$ python -q
>>> import numpy as np
>>> import numpy.linalg as la
>>> np.set_printoptions(suppress=True, linewidth=160)
>>> rnd = lambda a: np.round(a, 2) + 0
>>> rng = np.random.default_rng(36784)
>>> m1 = (rng.random((3, 3)) < 0.3) + np.eye(3)
>>> m1 /= m1.sum(axis=1, keepdims=True)
>>> print(m1)
[[1.   0.   0.  ]
 [0.   1.   0.  ]
 [0.25 0.25 0.5 ]]
>>> print(rnd(la.norm(m1, 2)))
1.08
>>> rnd(la.norm(m1, 1)), rnd(la.norm(m1, np.inf))
(np.float64(1.25), np.float64(1.0))
>>> rnd(la.norm(m1, "nuc"))
np.float64(2.54)
>>> la.norm(m1, axis=1).argmax()
np.int64(0)
>>> m1[1] @ m1[0]
np.float64(0.0)
>>> rnd(la.norm(m1) ** 2 / la.norm(m1, 2) ** 2)
np.float64(2.05)
>>> print(la.matrix_rank(m1 - m1[0, 0] * np.eye(3)))
1
>>> rnd(np.sort(la.eigvals(m1)))
array([0.5, 1. , 1. ])
>>> np.prod(np.diag(m1)), rnd(la.det(m1))
(np.float64(0.5), np.float64(0.5))
>>> rnd(m1 @ m1)
array([[1.  , 0.  , 0.  ],
       [0.  , 1.  , 0.  ],
       [0.38, 0.38, 0.25]])
>>> x0 = np.array([0, 3, 2])
>>> y = m1 @ x0
>>> coef, lr = np.zeros(3), 1 / la.norm(m1, 2) ** 2
>>> for i in range(50):
...     coef -= lr * m1.T @ (m1 @ coef - y)
...     if i % 10 == 0: print(i, round(la.norm(m1 @ coef - y), 2))
... 
0 0.66
10 0.08
20 0.01
30 0.0
40 0.0
>>> print(rnd(la.cond(m1)))
2.32
>>> C2 = m1.T @ m1
>>> rnd(np.diag(C2))
array([1.06, 1.06, 0.25])
>>> np.allclose(C2, C2.T)
True
>>> x0 = np.array([1, 5, 2])
>>> np.einsum("ij,j->i", m1, x0)
array([1. , 5. , 2.5])
>>> J = np.load("test8.npy")
>>> J
array([[6.02, 6.  , 3.  , 9.  ],
       [1.  , 0.02, 9.  , 6.  ],
       [3.  , 6.  , 2.02, 7.  ],
       [6.  , 6.  , 3.  , 9.02]])
>>> x0 = np.array([7, -2, -6, -1])
>>> print(rnd(J * x0))
[[ 42.14 -12.   -18.    -9.  ]
 [  7.    -0.04 -54.    -6.  ]
 [ 21.   -12.   -12.12  -7.  ]
 [ 42.   -12.   -18.    -9.02]]
>>> print(rnd(J @ (2 * x0)))
[   6.28 -106.08  -20.24    5.96]
>>> print(la.norm(J @ x0) <= la.norm(J, 2) * la.norm(x0) + 1e-9)
True
>>> (J @ x0).argmax()
np.int64(0)
>>> print(J @ np.eye(4)[2])
[3.   9.   2.02 3.  ]
